In [1]: import numpy as np

In [2]: import numpy.linalg as la

In [3]: np.set_printoptions(suppress=True, linewidth=160)

In [4]: tidy = lambda a: np.round(a, 2) + 0

In [5]: M = np.loadtxt("dump.csv", delimiter=",")

In [6]: tidy(M)
Out[6]: 
array([[-1.23, -2.64, -0.72],
       [-2.41,  0.35, -1.76],
       [-1.42,  2.36, -1.18],
       [-0.18, -2.99,  0.07],
       [ 0.08,  3.  , -0.14],
       [-1.59, -2.34, -0.99],
       [ 0.04, -2.99,  0.23],
       [ 2.37,  0.8 ,  1.66],
       [-2.18,  1.24, -1.65],
       [ 0.21,  2.99, -0.04],
       [-0.04, -2.99,  0.17],
       [-2.38,  0.51, -1.75],
       [-2.14,  1.32, -1.63],
       [-2.25,  1.04, -1.69],
       [ 1.26, -2.5 ,  1.07],
       [-1.2 , -2.66, -0.69],
       [ 2.06,  1.69,  1.38],
       [ 0.9 , -2.74,  0.83],
       [-1.6 , -2.33, -1.  ],
       [ 2.21, -1.16,  1.67],
       [ 2.24,  1.29,  1.53]])

In [7]: cent = M[[3, 10]].astype(float)

In [8]: for _ in range(6):
   ...:     labels = la.norm(M[:, None] - cent, axis=-1).argmin(axis=1)
   ...:     cent = np.array([M[labels == j].mean(axis=0) for j in range(2)])
   ...: 

In [9]: labels
Out[9]: array([0, 0, 0, 1, 0, 0, 1, 1, 0, 0, 1, 0, 0, 0, 1, 0, 1, 1, 0, 1, 1])

In [10]: tidy(cent[1] - cent[0])
Out[10]: array([ 2.72, -1.53,  2.06])

In [11]: np.abs(cent[1] - cent[0]).argmax()
Out[11]: np.int64(0)

In [12]: K = np.load("x.npy")

In [13]: K
Out[13]: 
array([[1, 0, 0, 0],
       [0, 1, 0, 0],
       [1, 2, 1, 0],
       [2, 2, 1, 1]])

In [14]: # triangular, det is the product of the diagonal

In [15]: B = K / np.sqrt((K ** 2).mean(axis=1, keepdims=True))

In [16]: la.matrix_rank(B) == la.matrix_rank(K)
Out[16]: np.True_

In [17]: tidy(B[2])
Out[17]: array([0.82, 1.63, 0.82, 0.  ])

In [18]: vals, vecs = la.eig(K)

In [19]: vals
Out[19]: array([1., 1., 1., 1.])

In [20]: np.prod(vals)
Out[20]: np.float64(1.0)

In [21]: rng = np.random.default_rng(4110)

In [22]: labels = rng.permutation(4)

In [23]: B = K[:, labels] * rng.choice([-1, 1], 4)

In [24]: B
Out[24]: 
array([[ 0,  1,  0,  0],
       [-1,  0,  0,  0],
       [-2,  1,  0,  1],
       [-2,  2,  1,  1]])

In [25]: left, _, Vt = la.svd(K.T @ B)

In [26]: tidy(la.lstsq(K, B)[0])
Out[26]: 
array([[ 0.,  1.,  0.,  0.],
       [-1.,  0.,  0.,  0.],
       [ 0.,  0.,  0.,  1.],
       [ 0.,  0.,  1.,  0.]])

In [27]: la.matrix_rank(K - K[0, 0] * np.eye(4))
Out[27]: np.int64(2)

In [28]: [int(la.matrix_rank(la.matrix_power(K, p))) for p in range(1, 5)]
Out[28]: [4, 4, 4, 4]

In [29]: np.prod(np.diag(K)), tidy(la.det(K))
Out[29]: (np.int64(1), np.float64(1.0))

In [30]: la.matrix_power(K - np.diag(np.diag(K)), 4)
Out[30]: 
array([[0, 0, 0, 0],
       [0, 0, 0, 0],
       [0, 0, 0, 0],
       [0, 0, 0, 0]])

In [31]: tidy(np.sort(la.eigvals(K)))
Out[31]: array([1., 1., 1., 1.])

In [32]: proj = np.triu(np.array([[-6, 3, 1, 8], [9, 3, -8, -9], [5, 4, 6, -8], [-3, 6, -9, 0]]), 1) + np.eye(4)

In [33]: B = proj @ K @ la.inv(proj)

In [34]: B
Out[34]: 
array([[   18.,   -33.,  -273., -2617.],
       [  -26.,    45.,   369.,  3556.],
       [  -15.,    31.,   256.,  2439.],
       [    2.,    -4.,   -33.,  -315.]])

In [35]: la.matrix_rank(B)
Out[35]: np.int64(4)

In [36]: E = np.load("m.npy")

In [37]: E
Out[37]: 
array([[6, 6],
       [0, 2]])

In [38]: np.argsort(-la.norm(M, axis=0).round(6), kind="stable")[:3]
Out[38]: array([1, 0, 2])

In [39]: la.cond(M) > 100
Out[39]: np.True_

In [40]: [round(float(x), 2) for x in la.svd(M, compute_uv=False)[:3]]
Out[40]: [10.04, 9.39, 0.0]

In [41]: tidy(la.norm(M, 2) / la.norm(M))
Out[41]: np.float64(0.73)

In [42]: cov = E.T @ E

In [43]: np.allclose(cov, cov.T)
Out[43]: True

In [44]: np.trace(cov), (E ** 2).sum()
Out[44]: (np.int64(76), np.int64(76))

In [45]: np.diag(cov)
Out[45]: array([36, 40])

In [46]: proj = np.triu(np.array([[4, -2], [3, 1]]), 1) + np.eye(2)

In [47]: B = proj @ E @ la.inv(proj)

In [48]: np.poly(B)
Out[48]: array([ 1., -8., 12.])

In [49]: proj @ E - E @ proj
Out[49]: 
array([[0., 8.],
       [0., 0.]])

In [50]: tidy(la.det(B))
Out[50]: np.float64(12.0)

In [51]: q = E.astype(float).copy()

In [52]: for j in range(2):
    ...:     q[:, j] -= q[:, :j] @ (q[:, :j].T @ q[:, j])
    ...:     q[:, j] /= la.norm(q[:, j])
    ...: 

In [53]: q.T @ E
Out[53]: 
array([[6., 6.],
       [0., 2.]])

In [54]: labels = rng.permutation(2)

In [55]: labels
Out[55]: array([0, 1])

In [56]: B = E[labels][:, labels]

In [57]: np.diag(B)
Out[57]: array([6, 2])

In [58]: F = np.load("data.npy")

In [59]: F
Out[59]: 
array([[0, 1, 2, 1],
       [1, 0, 1, 2],
       [2, 1, 0, 1],
       [1, 2, 1, 0]])

In [60]: cov = np.cov(M, rowvar=False)

In [61]: tidy(M.std(axis=0))
Out[61]: array([1.63, 2.15, 1.18])

In [62]: tidy(la.eigvalsh(cov)[::-1])
Out[62]: array([4.93, 4.16, 0.  ])

In [63]: np.argwhere(np.triu(np.abs(np.corrcoef(M.T)) > 0.8, 1))
Out[63]: array([[0, 2]])

In [64]: tidy(np.polyfit(M[:, 0], M[:, 1], 1))
Out[64]: array([-0.02, -0.42])

In [65]: left, sig, Vt = la.svd(F)

In [66]: np.argmax(sig[:-1] / (sig[1:] + 1e-6)) + 1
Out[66]: np.int64(3)

In [67]: B = left[:, :3] @ np.diag(sig[:3]) @ Vt[:3]

In [68]: tidy(B)
Out[68]: 
array([[0., 1., 2., 1.],
       [1., 0., 1., 2.],
       [2., 1., 0., 1.],
       [1., 2., 1., 0.]])

In [69]: tidy(la.norm(F - B) / la.norm(F))
Out[69]: np.float64(0.0)

In [70]: la.matrix_rank(B)
Out[70]: np.int64(3)

In [71]: B = F / np.sqrt((F ** 2).mean(axis=1, keepdims=True))

In [72]: F - F.mean(axis=1, keepdims=True)
Out[72]: 
array([[-1.,  0.,  1.,  0.],
       [ 0., -1.,  0.,  1.],
       [ 1.,  0., -1.,  0.],
       [ 0.,  1.,  0., -1.]])

In [73]: tidy(la.norm(B, axis=1))
Out[73]: array([2., 2., 2., 2.])

In [74]: F @ (-1.0) ** np.arange(4)
Out[74]: array([0., 0., 0., 0.])

In [75]: np.allclose(F @ F.T, F.T @ F)
Out[75]: True

In [76]: (F @ F)[0]
Out[76]: array([6, 4, 2, 4])

In [77]: mat = np.load("sample9.npy")

In [78]: mat
Out[78]: 
array([[-12.02,  10.46,  -3.99],
       [ -7.63,   6.76,  -3.86],
       [ -4.1 ,   3.35,  -3.53],
       [ -2.64,   1.75,  -3.22],
       [ -1.77,   0.72,  -2.9 ],
       [ -1.39,   0.26,  -2.7 ],
       [ -1.06,  -0.15,  -2.46],
       [ -1.03,  -0.19,  -2.44],
       [ -0.79,  -0.47,  -2.19],
       [ -0.73,  -0.54,  -2.11],
       [ -0.38,  -0.8 ,  -1.48],
       [ -0.29,  -0.78,  -1.22],
       [ -0.25,  -0.73,  -1.05],
       [ -0.2 ,  -0.65,  -0.86],
       [ -0.12,  -0.43,  -0.49],
       [  0.08,   0.34,   0.32],
       [  0.33,   1.26,   1.02],
       [  0.75,   2.59,   1.87],
       [  2.36,   6.21,   3.75],
       [  2.42,   6.32,   3.8 ],
       [  5.19,  10.77,   5.74],
       [  6.26,  12.22,   6.33],
       [  7.73,  14.07,   7.05],
       [  9.88,  16.57,   8.  ],
       [ 11.36,  18.17,   8.59],
       [ 13.45,  20.3 ,   9.35],
       [ 16.25,  22.99,  10.3 ]])

In [79]: cent = mat[[5, 8]].astype(float)

In [80]: for _ in range(4):
    ...:     labels = la.norm(mat[:, None] - cent, axis=-1).argmin(axis=1)
    ...:     cent = np.array([mat[labels == j].mean(axis=0) for j in range(2)])
    ...: 

In [81]: labels
Out[81]: array([1, 1, 1, 1, 1, 1, 1, 1, 1, 1, 1, 1, 1, 1, 1, 1, 1, 1, 1, 1, 0, 0, 0, 0, 0, 0, 0])

In [82]: tidy(cent[1] - cent[0])
Out[82]: array([-11.44, -14.68,  -9.1 ])

In [83]: labels = rng.permutation(4)

In [84]: labels
Out[84]: array([1, 2, 0, 3])

In [85]: B = F[labels][:, labels]

In [86]: np.diag(B)
Out[86]: array([0, 0, 0, 0])

In [87]: B
Out[87]: 
array([[0, 1, 1, 2],
       [1, 0, 2, 1],
       [1, 2, 0, 1],
       [2, 1, 1, 0]])

In [88]: cov = B.T @ B

In [89]: tidy(la.svd(B, compute_uv=False) ** 2)
Out[89]: array([16.,  4.,  4.,  0.])

In [90]: np.diag(cov)
Out[90]: array([6, 6, 6, 6])

In [91]: (B @ B.T).shape
Out[91]: (4, 4)

In [92]: np.allclose(cov, cov.T)
Out[92]: True

In [93]: tidy(la.eigvalsh(cov)[::-1])
Out[93]: array([16.,  4.,  4.,  0.])

In [94]: cov
Out[94]: 
array([[6, 4, 4, 2],
       [4, 6, 2, 4],
       [4, 2, 6, 4],
       [2, 4, 4, 6]])

In [95]: la.matrix_rank(cov)
Out[95]: np.int64(3)

In [96]: labels = rng.permutation(3)

In [97]: B = mat[:, labels] * rng.choice([-1, 1], 3)

In [98]: B
Out[98]: 
array([[  3.99,  12.02,  10.46],
       [  3.86,   7.63,   6.76],
       [  3.53,   4.1 ,   3.35],
       [  3.22,   2.64,   1.75],
       [  2.9 ,   1.77,   0.72],
       [  2.7 ,   1.39,   0.26],
       [  2.46,   1.06,  -0.15],
       [  2.44,   1.03,  -0.19],
       [  2.19,   0.79,  -0.47],
       [  2.11,   0.73,  -0.54],
       [  1.48,   0.38,  -0.8 ],
       [  1.22,   0.29,  -0.78],
       [  1.05,   0.25,  -0.73],
       [  0.86,   0.2 ,  -0.65],
       [  0.49,   0.12,  -0.43],
       [ -0.32,  -0.08,   0.34],
       [ -1.02,  -0.33,   1.26],
       [ -1.87,  -0.75,   2.59],
       [ -3.75,  -2.36,   6.21],
       [ -3.8 ,  -2.42,   6.32],
       [ -5.74,  -5.19,  10.77],
       [ -6.33,  -6.26,  12.22],
       [ -7.05,  -7.73,  14.07],
       [ -8.  ,  -9.88,  16.57],
       [ -8.59, -11.36,  18.17],
       [ -9.35, -13.45,  20.3 ],
       [-10.3 , -16.25,  22.99]])

In [99]: left, _, Vt = la.svd(mat.T @ B)

In [100]: tidy(la.lstsq(mat, B)[0])
Out[100]: 
array([[ 0., -1.,  0.],
       [ 0.,  0.,  1.],
       [-1.,  0.,  0.]])

In [101]: labels
Out[101]: array([2, 0, 1])

In [102]: W0 = np.loadtxt("a.csv", delimiter=",")

In [103]: W0
Out[103]: 
array([[0., 0., 0., 1.],
       [0., 0., 1., 0.],
       [0., 1., 0., 0.],
       [1., 0., 0., 0.]])

In [104]: vec = np.array([-2, 1, 0, 2])

In [105]: tidy(np.sort(np.abs(np.degrees(np.angle(la.eigvals(W0))))))
Out[105]: array([  0.,   0., 180., 180.])

In [106]: 4 - la.matrix_rank(W0 - np.eye(4), tol=1e-8)
Out[106]: np.int64(2)

In [107]: tidy(np.abs(la.eigvals(W0)))
Out[107]: array([1., 1., 1., 1.])

In [108]: [p for p in range(1, 25) if np.allclose(la.matrix_power(W0, p), np.eye(4))]
Out[108]: [2, 4, 6, 8, 10, 12, 14, 16, 18, 20, 22, 24]

In [109]: A = np.load("layer1.npy")

In [110]: A
Out[110]: 
array([[ 1,  1,  1,  1,  1,  1,  1,  1],
       [ 1, -1,  1, -1, -1,  1, -1,  1]])

In [111]: # columns 0 and 2 are equal

In [112]: B = A / la.norm(A, axis=1, keepdims=True)

In [113]: cov = B @ B.T

In [114]: np.degrees(np.arccos(np.clip(cov[1, 0], -1, 1)))
Out[114]: np.float64(90.0)

In [115]: tidy(la.norm(B, axis=1))
Out[115]: array([1., 1.])

In [116]: (cov - 2 * np.eye(2)).round(6).argmax(axis=1)
Out[116]: array([1, 0])

In [117]: np.argwhere(np.triu(np.abs(cov) > 0.95, 1))
Out[117]: array([], shape=(0, 2), dtype=int64)

In [118]: B = A / np.sqrt((A ** 2).mean(axis=1, keepdims=True))

In [119]: la.matrix_rank(B) == la.matrix_rank(A)
Out[119]: np.True_

In [120]: arr = np.loadtxt("mat.csv", delimiter=",")

In [121]: arr
Out[121]: 
array([[ 0.,  0.,  0.,  0.],
       [-1., -3.,  0.,  0.],
       [ 0.,  0.,  8.,  2.],
       [ 0.,  0., -2., -5.]])

In [122]: np.einsum("ii->", arr)
Out[122]: np.float64(0.0)

In [123]: np.einsum("ij,ji->", arr, arr)
Out[123]: np.float64(90.0)

In [124]: tidy(la.eigvals(arr))
Out[124]: array([-4.68,  7.68, -3.  ,  0.  ])

In [125]: tidy(np.poly(arr))
Out[125]: array([   1.,    0.,  -45., -108.,    0.])

In [126]: tidy(la.eigvals(arr).sum().real)
Out[126]: np.float64(0.0)

In [127]: left, sig, Vt = la.svd(arr)

In [128]: np.argmax(sig[:-1] / (sig[1:] + 1e-6)) + 1
Out[128]: np.int64(3)

In [129]: B = left[:, :3] @ np.diag(sig[:3]) @ Vt[:3]

In [130]: tidy(la.norm(arr - B, 2)), sig[3]
Out[130]: (np.float64(0.0), np.float64(0.0))

In [131]: tidy(B)
Out[131]: 
array([[ 0.,  0.,  0.,  0.],
       [-1., -3.,  0.,  0.],
       [ 0.,  0.,  8.,  2.],
       [ 0.,  0., -2., -5.]])

In [132]: la.matrix_rank(B)
Out[132]: np.int64(3)
